>>> import numpy as np
>>> import numpy.linalg as la
>>> np.set_printoptions(suppress=True, linewidth=160)
>>> rnd = lambda a: np.round(a, 2) + 0
>>> arr = np.loadtxt("run15.csv", delimiter=",")
>>> arr
array([[-3.,  2., -1.],
       [ 1.,  3.,  3.],
       [ 0., -1.,  0.]])
>>> def softmax(z):
...     e = np.exp(z - z.max(axis=-1, keepdims=True))
...     return e / e.sum(axis=-1, keepdims=True)
... 
>>> rnd(softmax(arr[0]))
array([0.01, 0.95, 0.05])
>>> rnd(softmax(arr).sum(axis=1))
array([1., 1., 1.])
>>> scores = arr @ arr.T / np.sqrt(3)
>>> rnd(softmax(scores + np.triu(np.full(scores.shape, -np.inf), 1)))
array([[1.  , 0.  , 0.  ],
       [0.  , 1.  , 0.  ],
       [0.14, 0.08, 0.78]])
>>> rnd(softmax(scores))
array([[1.  , 0.  , 0.  ],
       [0.  , 1.  , 0.  ],
       [0.14, 0.08, 0.78]])
>>> rnd(softmax(scores)[0] @ arr)
array([-3.,  2., -1.])
>>> softmax(scores).round(6).argmax(axis=1)
array([0, 1, 2])
>>> q = arr.astype(float).copy()
>>> for j in range(3):
...     q[:, j] -= q[:, :j] @ (q[:, :j].T @ q[:, j])
...     q[:, j] /= la.norm(q[:, j])
... 
>>> rnd(q.T @ arr)
array([[ 3.16, -0.95,  1.9 ],
       [ 0.  ,  3.62,  2.43],
       [ 0.  ,  0.  ,  0.7 ]])
>>> rnd(q)
array([[-0.95,  0.3 ,  0.09],
       [ 0.32,  0.91,  0.26],
       [ 0.  , -0.28,  0.96]])
>>> Y = q / la.norm(q, axis=1, keepdims=True)
>>> G = Y @ Y.T
>>> rnd(np.degrees(np.arccos(np.clip(G[0, 1], -1, 1))))
np.float64(90.0)
>>> (G - 2 * np.eye(3)).round(6).argmax(axis=1)
array([1, 0, 0])
>>> Y = arr / np.sqrt((arr ** 2).mean(axis=1, keepdims=True))
>>> la.matrix_rank(Y) == la.matrix_rank(arr)
np.True_
>>> la.matrix_rank(arr - arr.mean(axis=1, keepdims=True))
np.int64(2)
>>> rnd(np.abs(la.eigvals(arr)).max())
np.float64(3.24)
>>> np.allclose(arr, arr.T)
False
>>> arr @ arr
array([[11.,  1.,  9.],
       [ 0.,  8.,  8.],
       [-1., -3., -3.]])
>>> (arr + arr.T) / 2
array([[-3. ,  1.5, -0.5],
       [ 1.5,  3. ,  1. ],
       [-0.5,  1. ,  0. ]])
>>> rnd(la.matrix_power(arr, 3))
array([[-32.,  16.,  -8.],
       [  8.,  16.,  24.],
       [  0.,  -8.,  -8.]])
>>> rnd(la.det(arr))
np.float64(-8.0)
>>> np.allclose(arr @ arr.T, arr.T @ arr)
False
>>> (arr - arr.T) / 2
array([[ 0. ,  0.5, -0.5],
       [-0.5,  0. ,  2. ],
       [ 0.5, -2. ,  0. ]])
>>> K = np.array([[0.07, 20.89, -20.94, 14.02, 14.01],
...     [-2.03, -23.06, 20.91, -18.07, -14.07],
...     [7.98, 23.02, -15.0, 25.95, 10.02],
...     [-9.02, -27.02, 18.05, -29.96, -12.03],
...     [-0.02, 17.99, -17.98, 12.03, 11.96]])
>>> left, sv, Vh = la.svd(K)
>>> rnd(sv)
array([84.96, 15.93,  0.11,  0.09,  0.01])
>>> Y = left[:, :2] @ np.diag(sv[:2]) @ Vh[:2]
>>> rnd(la.norm(K - Y, 2)), rnd(sv[2])
(np.float64(0.11), np.float64(0.11))
>>> la.matrix_rank(K, rtol=0.05)
np.int64(2)
>>> rng = np.random.default_rng(11770)
>>> Y = K + rng.integers(-2, 3, (5, 2)) @ rng.integers(-2, 3, (2, 5))
>>> rnd(Y)
array([[  1.07,  18.89, -21.94,  14.02,  14.01],
       [ -6.03, -21.06,  20.91, -19.07, -16.07],
       [ 10.98,  23.02, -14.  ,  26.95,  12.02],
       [-15.02, -27.02,  16.05, -31.96, -16.03],
       [  1.98,  25.99, -11.98,  14.03,  15.96]])
>>> rnd(np.abs(Y - K).sum(axis=1))
array([ 4.,  9.,  7., 14., 22.])
>>> m1 = np.loadtxt("mat.csv", delimiter=",")
>>> rnd(m1)
array([[ 0.09,  0.09, -0.27],
       [ 0.09,  0.09, -0.27],
       [-0.27, -0.27,  0.82]])
>>> blk = np.stack([K, -2 * K, K[::-1]])
>>> (blk @ K.T).shape
(3, 5, 5)
>>> blk.shape
(3, 5, 5)
>>> rnd(la.det(blk))
array([ 0.15, -4.84,  0.15])
>>> [round(float(x), 2) for x in la.svd(m1, compute_uv=False)[:3]]
[1.0, 0.0, 0.0]
>>> rnd(la.norm(m1, 2) / la.norm(m1))
np.float64(1.0)
>>> w, vecs = la.eigh(m1)
>>> x = np.array([2, -2, 2])
>>> rnd(np.abs(m1).sum(axis=1).max()), np.abs(w).max()
(np.float64(1.36), np.float64(1.0))
>>> rnd(x @ m1 @ x)
np.float64(3.27)
>>> rnd(vecs * np.abs(w) @ vecs.T)
array([[ 0.09,  0.09, -0.27],
       [ 0.09,  0.09, -0.27],
       [-0.27, -0.27,  0.82]])
>>> (np.sign(vecs[:, -1].round(6)) == np.sign(vecs[0, -1].round(6))).astype(int)
array([1, 1, 0])
>>> left, sv, Vh = la.svd(m1)
>>> rnd(sv)
array([1., 0., 0.])
>>> np.argmax(sv[:-1] / (sv[1:] + 1e-6)) + 1
np.int64(1)
>>> Y = left[:, :1] @ np.diag(sv[:1]) @ Vh[:1]
>>> rnd(np.abs(m1 - Y).max())
np.float64(0.0)
>>> rnd(Y)
array([[ 0.09,  0.09, -0.27],
       [ 0.09,  0.09, -0.27],
       [-0.27, -0.27,  0.82]])
>>> M = np.load("data.npy")
>>> M
array([[ 16.,  11.,  -3.,   6.],
       [-20., -14.,   4.,  -8.],
       [-20., -15.,   5.,  -8.],
       [-10.,  -7.,   2.,  -3.]])
>>> # rows and columns are dependent
>>> hat = np.triu(np.array([[0, 0, 1, 0], [2, 1, 1, 1], [2, 2, 0, 1], [0, 1, 1, 1]]), 1) + np.eye(4)
>>> Y = hat @ M @ la.inv(hat)
>>> np.trace(Y), np.trace(M)
(np.float64(4.0), np.float64(4.0))
>>> rnd(np.poly(Y))
array([ 1., -4.,  5., -2.,  0.])
>>> Y
array([[ -4.,  -4.,  10.,  -8.],
       [-50., -36.,  97., -80.],
       [-30., -22.,  59., -48.],
       [-10.,  -7.,  19., -15.]])
>>> la.cond(M) > 100
np.True_
>>> la.matrix_rank(M, rtol=0.1)
np.int64(1)
>>> rnd(M @ la.pinv(M) @ M)
array([[ 16.,  11.,  -3.,   6.],
       [-20., -14.,   4.,  -8.],
       [-20., -15.,   5.,  -8.],
       [-10.,  -7.,   2.,  -3.]])
>>> rnd(np.trace(la.pinv(M) @ M))
np.float64(3.0)
>>> rnd(np.abs(la.eigvals(M)).max())
np.float64(2.0)
>>> rnd(la.matrix_power(M, 2))
array([[ 36.,  25.,  -7.,  14.],
       [-40., -28.,   8., -16.],
       [-40., -29.,   9., -16.],
       [-30., -21.,   6., -11.]])
>>> np.trace(M)
np.float64(4.0)
>>> (M + M.T) / 2
array([[ 16. ,  -4.5, -11.5,  -2. ],
       [ -4.5, -14. ,  -5.5,  -7.5],
       [-11.5,  -5.5,   5. ,  -3. ],
       [ -2. ,  -7.5,  -3. ,  -3. ]])
>>> rnd(la.det(M))
np.float64(0.0)
>>> M @ M
array([[ 36.,  25.,  -7.,  14.],
       [-40., -28.,   8., -16.],
       [-40., -29.,   9., -16.],
       [-30., -21.,   6., -11.]])
>>> z = rng.permutation(5)
>>> z
array([2, 3, 0, 4, 1])
>>> Y = K[z][:, z]
>>> rnd(np.sort(np.abs(la.eigvals(Y))))
array([ 0.05,  0.07,  0.37,  2.32, 53.29])
>>> np.allclose(Y, K)
False
>>> q, _ = la.qr(np.array([[-0.9, -0.6, -0.4, 0.1, 1.5],
...     [0.0, -0.2, 0.6, 1.1, -0.2],
...     [2.1, 0.8, 0.3, -0.7, 0.7],
...     [1.0, -1.0, -1.1, -0.8, -0.1],
...     [0.5, 0.4, -0.2, 1.5, 0.9]]))
>>> feats = -3 * q
>>> rnd(feats)
array([[ 1.06,  0.88, -0.43, -0.17, -2.62],
       [ 0.  ,  0.44,  2.56, -1.5 , -0.17],
       [-2.48, -0.74,  0.38,  0.59, -1.35],
       [-1.18,  2.66, -0.5 , -0.13,  0.5 ],
       [-0.59, -0.63, -1.37, -2.52, -0.06]])
>>> rnd(la.norm(feats, 1)), rnd(la.norm(feats, np.inf))
(np.float64(5.35), np.float64(5.54))
>>> rnd(la.norm(feats, 2))
np.float64(3.0)
>>> rnd(la.norm(feats[0], 1)), rnd(la.norm(feats[0], np.inf))
(np.float64(5.16), np.float64(2.62))
>>> rnd(la.norm(feats, axis=0))
array([3., 3., 3., 3., 3.])
>>> rnd(la.norm(feats, "nuc"))
np.float64(15.0)
>>> rnd(la.svd(feats, compute_uv=False))
array([3., 3., 3., 3., 3.])
>>> rnd(la.norm(feats, axis=0))
array([3., 3., 3., 3., 3.])
>>> rnd(la.pinv(feats))
array([[ 0.12,  0.  , -0.28, -0.13, -0.07],
       [ 0.1 ,  0.05, -0.08,  0.3 , -0.07],
       [-0.05,  0.28,  0.04, -0.06, -0.15],
       [-0.02, -0.17,  0.07, -0.01, -0.28],
       [-0.29, -0.02, -0.15,  0.06, -0.01]])
>>> rnd(feats[:, 2] @ feats[:, 0])
np.float64(0.0)
>>> rnd(feats @ feats.T)
array([[9., 0., 0., 0., 0.],
       [0., 9., 0., 0., 0.],
       [0., 0., 9., 0., 0.],
       [0., 0., 0., 9., 0.],
       [0., 0., 0., 0., 9.]])
>>> z = rng.permutation(5)
>>> z
array([1, 2, 4, 3, 0])
>>> Y = feats[z][:, z]
>>> rnd(np.diag(Y))
array([ 0.44,  0.38, -0.06, -0.13,  1.06])
>>> rnd(np.sort(np.abs(la.eigvals(Y))))
array([3., 3., 3., 3., 3.])
>>> np.allclose(Y, feats)
False
